% ipython --no-banner

In [1]: import numpy as np

In [2]: np.set_printoptions(suppress=True, linewidth=100)

In [3]: def rd(a):
   ...:     return np.round(a, 3) + 0
   ...: 

In [4]: M = np.load("arr.npy")

In [5]: M
Out[5]: 
array([[-1.948, -2.158,  3.523,  0.279,  0.018,  5.803,  2.121],
       [ 0.343, -1.388, -0.783,  0.117,  0.024,  3.05 , -1.855],
       [ 0.092,  2.849, -2.332,  0.423,  0.065,  2.728,  1.883],
       [ 0.382, -1.962, -0.163,  0.221, -0.194,  4.594,  0.117],
       [ 2.003, -3.234, -1.802,  0.15 ,  1.352, -3.27 , -0.176],
       [-2.65 ,  3.589,  2.62 ,  0.571,  1.111,  1.611,  1.442],
       [ 0.731, -1.934,  0.548,  0.774, -0.341, -6.749,  1.583],
       [-1.434, -1.355, -0.41 ,  0.484, -0.53 , -0.467,  2.576],
       [ 0.565,  5.153,  3.854,  0.112, -0.225, -8.276, -3.144],
       [ 0.137, -4.718,  2.63 ,  0.471, -0.042, -0.639, -0.115],
       [-0.813,  2.793,  1.007, -0.131, -1.225, -0.904,  0.544],
       [ 0.702,  3.374, -1.504,  0.871,  0.203,  0.046, -0.864],
       [ 0.338,  5.561, -1.537,  0.372, -0.667,  1.191, -2.077],
       [ 0.827, -0.558, -4.483,  1.055, -0.099, -2.268, -0.969],
       [-1.663, -6.479,  0.244,  1.029, -0.549, -6.251,  0.735],
       [-0.047, -2.576,  0.883, -1.092, -0.718,  1.267, -0.931],
       [ 0.639, -2.293,  1.402, -0.777,  1.67 ,  4.085,  0.619]])

In [6]: t3 = np.stack([M, -3 * M, M[::-1]])

In [7]: t3.shape
Out[7]: (3, 17, 7)

In [8]: rd(np.einsum("bij,cij->bc", t3, t3))
Out[8]: 
array([[  623.847, -1871.541,   106.87 ],
       [-1871.541,  5614.624,  -320.61 ],
       [  106.87 ,  -320.61 ,   623.847]])

In [9]: O, R = np.linalg.qr(M)

In [10]: O.shape, R.shape
Out[10]: ((17, 7), (7, 7))

In [11]: rd(abs(R[0, 0])), rd(np.linalg.norm(M[:, 0]))
Out[11]: (np.float64(4.812), np.float64(4.812))

In [12]: rd(O.T @ O)
Out[12]: 
array([[1., 0., 0., 0., 0., 0., 0.],
       [0., 1., 0., 0., 0., 0., 0.],
       [0., 0., 1., 0., 0., 0., 0.],
       [0., 0., 0., 1., 0., 0., 0.],
       [0., 0., 0., 0., 1., 0., 0.],
       [0., 0., 0., 0., 0., 1., 0.],
       [0., 0., 0., 0., 0., 0., 1.]])

In [13]: rd(O @ R)
Out[13]: 
array([[-1.948, -2.158,  3.523,  0.279,  0.018,  5.803,  2.121],
       [ 0.343, -1.388, -0.783,  0.117,  0.024,  3.05 , -1.855],
       [ 0.092,  2.849, -2.332,  0.423,  0.065,  2.728,  1.883],
       [ 0.382, -1.962, -0.163,  0.221, -0.194,  4.594,  0.117],
       [ 2.003, -3.234, -1.802,  0.15 ,  1.352, -3.27 , -0.176],
       [-2.65 ,  3.589,  2.62 ,  0.571,  1.111,  1.611,  1.442],
       [ 0.731, -1.934,  0.548,  0.774, -0.341, -6.749,  1.583],
       [-1.434, -1.355, -0.41 ,  0.484, -0.53 , -0.467,  2.576],
       [ 0.565,  5.153,  3.854,  0.112, -0.225, -8.276, -3.144],
       [ 0.137, -4.718,  2.63 ,  0.471, -0.042, -0.639, -0.115],
       [-0.813,  2.793,  1.007, -0.131, -1.225, -0.904,  0.544],
       [ 0.702,  3.374, -1.504,  0.871,  0.203,  0.046, -0.864],
       [ 0.338,  5.561, -1.537,  0.372, -0.667,  1.191, -2.077],
       [ 0.827, -0.558, -4.483,  1.055, -0.099, -2.268, -0.969],
       [-1.663, -6.479,  0.244,  1.029, -0.549, -6.251,  0.735],
       [-0.047, -2.576,  0.883, -1.092, -0.718,  1.267, -0.931],
       [ 0.639, -2.293,  1.402, -0.777,  1.67 ,  4.085,  0.619]])
